$ python -q
>>> import numpy as np
>>> from numpy import linalg as LA
>>> np.set_printoptions(precision=2, suppress=True, linewidth=160)
>>> E = np.load("data.npy")
>>> E
array([[4., 0., 3., 3., 3., 3., 3., 3., 0., 0., 0., 3., 3.],
       [0., 4., 0., 0., 0., 0., 0., 0., 3., 3., 3., 0., 0.],
       [3., 0., 4., 3., 3., 3., 3., 3., 0., 0., 0., 3., 3.],
       [3., 0., 3., 4., 3., 3., 3., 3., 0., 0., 0., 3., 3.],
       [3., 0., 3., 3., 4., 3., 3., 3., 0., 0., 0., 3., 3.],
       [3., 0., 3., 3., 3., 4., 3., 3., 0., 0., 0., 3., 3.],
       [3., 0., 3., 3., 3., 3., 4., 3., 0., 0., 0., 3., 3.],
       [3., 0., 3., 3., 3., 3., 3., 4., 0., 0., 0., 3., 3.],
       [0., 3., 0., 0., 0., 0., 0., 0., 4., 3., 3., 0., 0.],
       [0., 3., 0., 0., 0., 0., 0., 0., 3., 4., 3., 0., 0.],
       [0., 3., 0., 0., 0., 0., 0., 0., 3., 3., 4., 0., 0.],
       [3., 0., 3., 3., 3., 3., 3., 3., 0., 0., 0., 4., 3.],
       [3., 0., 3., 3., 3., 3., 3., 3., 0., 0., 0., 3., 4.]])
>>> w, V = LA.eigvalsh(E)
Traceback (most recent call last):
  File "<python-input-5>", line 1, in <module>
    w, V = LA.eigvalsh(E)
    ^^^^
ValueError: too many values to unpack (expected 2)
>>> w, V = LA.eigh(E)
>>> (w > 1e-8).sum(), (w < -1e-8).sum()
(np.int64(13), np.int64(0))
>>> def softmax(z):
...     e = np.exp(z - z.max(axis=-1, keepdims=True))
...     return e / e.sum(axis=-1, keepdims=True)
... 
>>> np.round(softmax(E[5] + 5), 2) + 0
array([0.09, 0.  , 0.09, 0.09, 0.09, 0.25, 0.09, 0.09, 0.  , 0.  , 0.  , 0.09, 0.09])
>>> softmax(E).sum(axis=1)
array([1., 1., 1., 1., 1., 1., 1., 1., 1., 1., 1., 1., 1.])
>>> scores = E @ E.T / np.sqrt(13)
>>> softmax(scores).round(6).argmax(axis=1)
array([ 0,  1,  2,  3,  4,  5,  6,  7,  8,  9, 10, 11, 12])
>>> x = np.ones(13)
>>> for _ in range(4):
...     x = E @ x
...     x /= LA.norm(x)
...     print(round(x @ E @ x, 2))
... 
26.69
27.7
27.93
27.99
>>> np.round(LA.eigvalsh(E)[-1], 2)
np.float64(28.0)
>>> np.round(LA.norm(E, 2) / LA.norm(E), 2)
np.float64(0.9)
>>> LA.cond(E) > 100
np.False_
>>> LA.matrix_rank(E, rtol=0.1)
np.int64(2)
>>> np.abs(LA.svd(E)[2][-1])
array([0.94, 0.  , 0.12, 0.12, 0.12, 0.12, 0.12, 0.12, 0.  , 0.  , 0.  , 0.12, 0.12])
>>> round(np.log10(LA.cond(E)))
1
>>> M2 = E[0, 0] * E[1:] - np.outer(E[1:, 0], E[0])
>>> print(M2)
[[ 0. 16.  0.  0.  0.  0.  0.  0. 12. 12. 12.  0.  0.]
 [ 0.  0.  7.  3.  3.  3.  3.  3.  0.  0.  0.  3.  3.]
 [ 0.  0.  3.  7.  3.  3.  3.  3.  0.  0.  0.  3.  3.]
 [ 0.  0.  3.  3.  7.  3.  3.  3.  0.  0.  0.  3.  3.]
 [ 0.  0.  3.  3.  3.  7.  3.  3.  0.  0.  0.  3.  3.]
 [ 0.  0.  3.  3.  3.  3.  7.  3.  0.  0.  0.  3.  3.]
 [ 0.  0.  3.  3.  3.  3.  3.  7.  0.  0.  0.  3.  3.]
 [ 0. 12.  0.  0.  0.  0.  0.  0. 16. 12. 12.  0.  0.]
 [ 0. 12.  0.  0.  0.  0.  0.  0. 12. 16. 12.  0.  0.]
 [ 0. 12.  0.  0.  0.  0.  0.  0. 12. 12. 16.  0.  0.]
 [ 0.  0.  3.  3.  3.  3.  3.  3.  0.  0.  0.  7.  3.]
 [ 0.  0.  3.  3.  3.  3.  3.  3.  0.  0.  0.  3.  7.]]
>>> np.flatnonzero(~M2.round(6).any(axis=1))
array([], dtype=int64)
>>> LA.matrix_rank(M2), LA.matrix_rank(E)
(np.int64(12), np.int64(13))
>>> print(E[:, 0] / E[0, 0])
[1.   0.   0.75 0.75 0.75 0.75 0.75 0.75 0.   0.   0.   0.75 0.75]
>>> mat = np.load("m.npy")
>>> mat
array([[0., 1., 1., 1., 1., 1., 1., 1., 1., 1., 1., 1., 1.],
       [1., 0., 1., 1., 1., 1., 1., 1., 1., 1., 1., 1., 1.],
       [1., 1., 0., 1., 1., 1., 1., 1., 1., 1., 1., 1., 1.],
       [1., 1., 1., 0., 1., 1., 1., 1., 1., 1., 1., 1., 1.],
       [1., 1., 1., 1., 0., 1., 1., 1., 1., 1., 1., 1., 1.],
       [1., 1., 1., 1., 1., 0., 1., 1., 1., 1., 1., 1., 1.],
       [1., 1., 1., 1., 1., 1., 0., 1., 1., 1., 1., 1., 1.],
       [1., 1., 1., 1., 1., 1., 1., 0., 1., 1., 1., 1., 1.],
       [1., 1., 1., 1., 1., 1., 1., 1., 0., 1., 1., 1., 1.],
       [1., 1., 1., 1., 1., 1., 1., 1., 1., 0., 1., 1., 1.],
       [1., 1., 1., 1., 1., 1., 1., 1., 1., 1., 0., 1., 1.],
       [1., 1., 1., 1., 1., 1., 1., 1., 1., 1., 1., 0., 1.],
       [1., 1., 1., 1., 1., 1., 1., 1., 1., 1., 1., 1., 0.]])
>>> np.trace(mat @ mat @ mat) // 6
np.float64(286.0)
>>> print(mat.sum(axis=0))
[12. 12. 12. 12. 12. 12. 12. 12. 12. 12. 12. 12. 12.]
>>> low = np.diag(mat.sum(axis=1)) - mat
>>> (LA.eigvalsh(low) < 1e-8).sum()
np.int64(1)
>>> np.round(LA.eigvalsh(low), 2) + 0
array([ 0., 13., 13., 13., 13., 13., 13., 13., 13., 13., 13., 13., 13.])
>>> LA.matrix_rank(mat, rtol=0.1)
np.int64(1)
>>> np.argsort(-LA.norm(mat, axis=0).round(6), kind="stable")[:3]
array([0, 1, 2])
>>> round(LA.norm(mat, 2) / LA.norm(mat), 2)
np.float64(0.96)
>>> LA.cond(mat) > 100
np.False_
>>> M2 = mat / LA.norm(mat, axis=1, keepdims=True)
>>> cov = M2 @ M2.T
>>> (cov - 2 * np.eye(13)).round(6).argmax(axis=1)
array([1, 0, 0, 0, 0, 0, 0, 0, 0, 0, 0, 0, 0])
>>> np.allclose(mat @ mat.T, mat.T @ mat)
True
>>> print((mat @ mat)[0])
[12. 11. 11. 11. 11. 11. 11. 11. 11. 11. 11. 11. 11.]
>>> np.fft.fft(mat[0])
array([12.+0.j, -1.+0.j, -1.+0.j, -1.+0.j, -1.+0.j, -1.+0.j, -1.+0.j, -1.+0.j, -1.+0.j, -1.+0.j, -1.+0.j, -1.+0.j, -1.+0.j])
>>> mat @ np.ones(13)
array([12., 12., 12., 12., 12., 12., 12., 12., 12., 12., 12., 12., 12.])
>>> q, V = LA.qr(mat[:, :3])[0], LA.qr(mat[:, 3:])[0]
>>> s = LA.svd(q.T @ V, compute_uv=False)
>>> (s > 0.9).sum()
np.int64(1)
>>> print(np.round(LA.norm(q @ q.T - V @ V.T, 2), 2))
1.0
>>> M = np.load("run4.npy")
>>> M
array([[ -5,   5,   1,  -1,  -1,  -3,   4],
       [  1,   0,  -3,  -5,   5,   3,  -5],
       [  2,   2,   5,   5,   2,   2,  -5],
       [  3,  -2,   2,  -5,  -5,  -4,   3],
       [  0,  -3,   4,   4,   1,  -1,   4],
       [ -8,   5,  10,  14, -16, -12,  19]])
>>> r = LA.matrix_rank(M)
>>> print(r)
5
>>> N = LA.svd(M)[2][r:].T
>>> np.round(M @ N, 2) + 0
array([[0., 0.],
       [0., 0.],
       [0., 0.],
       [0., 0.],
       [0., 0.],
       [0., 0.]])
>>> N.shape
(7, 2)
>>> LA.matrix_rank(M.T @ M), LA.matrix_rank(M @ M.T)
(np.int64(5), np.int64(5))
>>> [int(LA.matrix_rank(M[:, :j + 1])) for j in range(7)]
[1, 2, 3, 4, 5, 5, 5]
>>> A = np.loadtxt("w.csv", delimiter=",")
>>> A
array([[ 7.,  8., 12.,  8.,  5., 12.,  7.,  7.,  9., 10.,  6.],
       [ 2.,  1.,  2.,  5.,  5.,  5.,  5.,  1.,  0.,  1.,  0.],
       [15., 13., 18., 15., 15., 17., 18., 11., 18., 23., 11.],
       [12.,  9.,  9., 11., 12., 16.,  4., 18.,  9.,  7., 17.],
       [ 8.,  7.,  8.,  8.,  7., 10.,  5.,  5.,  1.,  7.,  7.],
       [ 4.,  0.,  4.,  2.,  6.,  6.,  5.,  6.,  2.,  8.,  6.],
       [ 8.,  4.,  9.,  5.,  9., 11.,  9.,  7.,  3., 13.,  8.],
       [ 6.,  4.,  9.,  5.,  4.,  6.,  8.,  3.,  2., 10.,  3.],
       [ 0.,  0.,  0.,  0.,  0.,  0.,  0.,  0.,  0.,  0.,  0.],
       [ 8.,  4.,  9.,  5.,  9., 11.,  9.,  7.,  3., 13.,  8.],
       [11.,  8.,  4.,  7., 12., 12.,  9.,  8.,  8.,  9., 12.],
       [ 8.,  4.,  7.,  9., 11.,  8., 14.,  5.,  5.,  9.,  5.],
       [10., 10., 11.,  9.,  6., 11.,  6., 11.,  9.,  7.,  9.],
       [ 8.,  5.,  6.,  7., 10.,  5., 11.,  4.,  9., 13.,  5.],
       [ 7.,  6.,  5.,  3.,  6., 10.,  7.,  3.,  5.,  9.,  5.],
       [18., 16., 15., 16., 15., 18., 12., 17., 13., 12., 18.],
       [ 3.,  2.,  5.,  5.,  5.,  9.,  8.,  2.,  5.,  5.,  2.],
       [ 5.,  2.,  0.,  0.,  8., 10.,  4.,  6.,  5.,  7.,  8.],
       [ 7.,  6.,  5.,  5.,  9.,  8., 10.,  3., 13., 12.,  6.],
       [10.,  7.,  6., 12., 14., 12., 11.,  7.,  4.,  6.,  9.],
       [11.,  9.,  8., 10., 13., 13., 11.,  7., 13., 14., 11.],
       [11.,  8., 14.,  6.,  5., 13., 13.,  9., 12., 15., 10.],
       [12.,  8., 10.,  6.,  9., 15., 14., 10., 19., 19., 11.],
       [13., 10., 11., 13., 18., 23., 13., 13.,  9., 14., 12.],
       [10.,  7.,  8., 10., 12., 19., 12.,  8.,  9., 11., 10.],
       [ 0.,  0.,  0.,  0.,  0.,  0.,  0.,  0.,  0.,  0.,  0.],
       [12., 10.,  9., 10., 12., 12., 10.,  7.,  5., 10., 11.],
       [ 3.,  4.,  7.,  5.,  2.,  7.,  3.,  6.,  8.,  5.,  4.],
       [18., 14., 13., 16., 18., 20., 17., 13., 10., 12., 16.],
       [14.,  9., 10.,  5., 10., 15., 17., 12., 19., 17., 15.],
       [ 8.,  5., 11., 10.,  9., 11., 13.,  4.,  2., 11.,  3.],
       [11.,  8.,  6., 13., 16., 17., 11.,  7.,  8., 12.,  8.],
       [ 6.,  6.,  7.,  5.,  5., 12.,  6.,  8., 12.,  9.,  7.],
       [10.,  6.,  9.,  8.,  6.,  9.,  7., 11.,  6.,  8., 11.],
       [10.,  7.,  7.,  6.,  9., 17., 13.,  9., 14., 10., 10.],
       [ 1.,  1.,  3.,  0.,  0.,  4.,  3.,  1.,  5.,  4.,  2.],
       [14., 11., 16., 17., 16., 16., 18., 11.,  9., 15.,  9.],
       [15., 11., 16., 15., 14., 18., 19., 16., 18., 15., 14.]])
>>> M2 = A[0, 0] * A[1:] - np.outer(A[1:, 0], A[0])
>>> print(M2)
[[   0.   -9.  -10.   19.   25.   11.   21.   -7.  -18.  -13.  -12.]
 [   0.  -29.  -54.  -15.   30.  -61.   21.  -28.   -9.   11.  -13.]
 [   0.  -33.  -81.  -19.   24.  -32.  -56.   42.  -45.  -71.   47.]
 [   0.  -15.  -40.   -8.    9.  -26.  -21.  -21.  -65.  -31.    1.]
 [   0.  -32.  -20.  -18.   22.   -6.    7.   14.  -22.   16.   18.]
 [   0.  -36.  -33.  -29.   23.  -19.    7.   -7.  -51.   11.    8.]
 [   0.  -20.   -9.  -13.   -2.  -30.   14.  -21.  -40.   10.  -15.]
 [   0.    0.    0.    0.    0.    0.    0.    0.    0.    0.    0.]
 [   0.  -36.  -33.  -29.   23.  -19.    7.   -7.  -51.   11.    8.]
 [   0.  -32. -104.  -39.   29.  -48.  -14.  -21.  -43.  -47.   18.]
 [   0.  -36.  -47.   -1.   37.  -40.   42.  -21.  -37.  -17.  -13.]
 [   0.  -10.  -43.  -17.   -8.  -43.  -28.    7.  -27.  -51.    3.]
 [   0.  -29.  -54.  -15.   30.  -61.   21.  -28.   -9.   11.  -13.]
 [   0.  -14.  -49.  -35.    7.  -14.    0.  -28.  -28.   -7.   -7.]
 [   0.  -32. -111.  -32.   15.  -90.  -42.   -7.  -71.  -96.   18.]
 [   0.  -10.   -1.   11.   20.   27.   35.   -7.    8.    5.   -4.]
 [   0.  -26.  -60.  -40.   31.   10.   -7.    7.  -10.   -1.   26.]
 [   0.  -14.  -49.  -21.   28.  -28.   21.  -28.   28.   14.    0.]
 [   0.  -31.  -78.    4.   48.  -36.    7.  -21.  -62.  -58.    3.]
 [   0.  -25.  -76.  -18.   36.  -41.    0.  -28.   -8.  -12.   11.]
 [   0.  -32.  -34.  -46.  -20.  -41.   14.  -14.  -15.   -5.    4.]
 [   0.  -40.  -74.  -54.    3.  -39.   14.  -14.   25.   13.    5.]
 [   0.  -34.  -79.  -13.   61.    5.    0.    0.  -54.  -32.    6.]
 [   0.  -31.  -64.  -10.   34.   13.   14.  -14.  -27.  -23.   10.]
 [   0.    0.    0.    0.    0.    0.    0.    0.    0.    0.    0.]
 [   0.  -26.  -81.  -26.   24.  -60.  -14.  -35.  -73.  -50.    5.]
 [   0.    4.   13.   11.   -1.   13.    0.   21.   29.    5.   10.]
 [   0.  -46. -125.  -32.   36.  -76.   -7.  -35.  -92.  -96.    4.]
 [   0.  -49.  -98.  -77.    0.  -63.   21.  -14.    7.  -21.   21.]
 [   0.  -29.  -19.    6.   23.  -19.   35.  -28.  -58.   -3.  -27.]
 [   0.  -32.  -90.    3.   57.  -13.    0.  -28.  -43.  -26.  -10.]
 [   0.   -6.  -23.  -13.    5.   12.    0.   14.   30.    3.   13.]
 [   0.  -38.  -57.  -24.   -8.  -57.  -21.    7.  -48.  -44.   17.]
 [   0.  -31.  -71.  -38.   13.   -1.   21.   -7.    8.  -30.   10.]
 [   0.   -1.    9.   -8.   -5.   16.   14.    0.   26.   18.    8.]
 [   0.  -35.  -56.    7.   42.  -56.   28.  -21.  -63.  -35.  -21.]
 [   0.  -43.  -68.  -15.   23.  -54.   28.    7.   -9.  -45.    8.]]
>>> np.flatnonzero(~M2.round(6).any(axis=1))
array([ 7, 24])
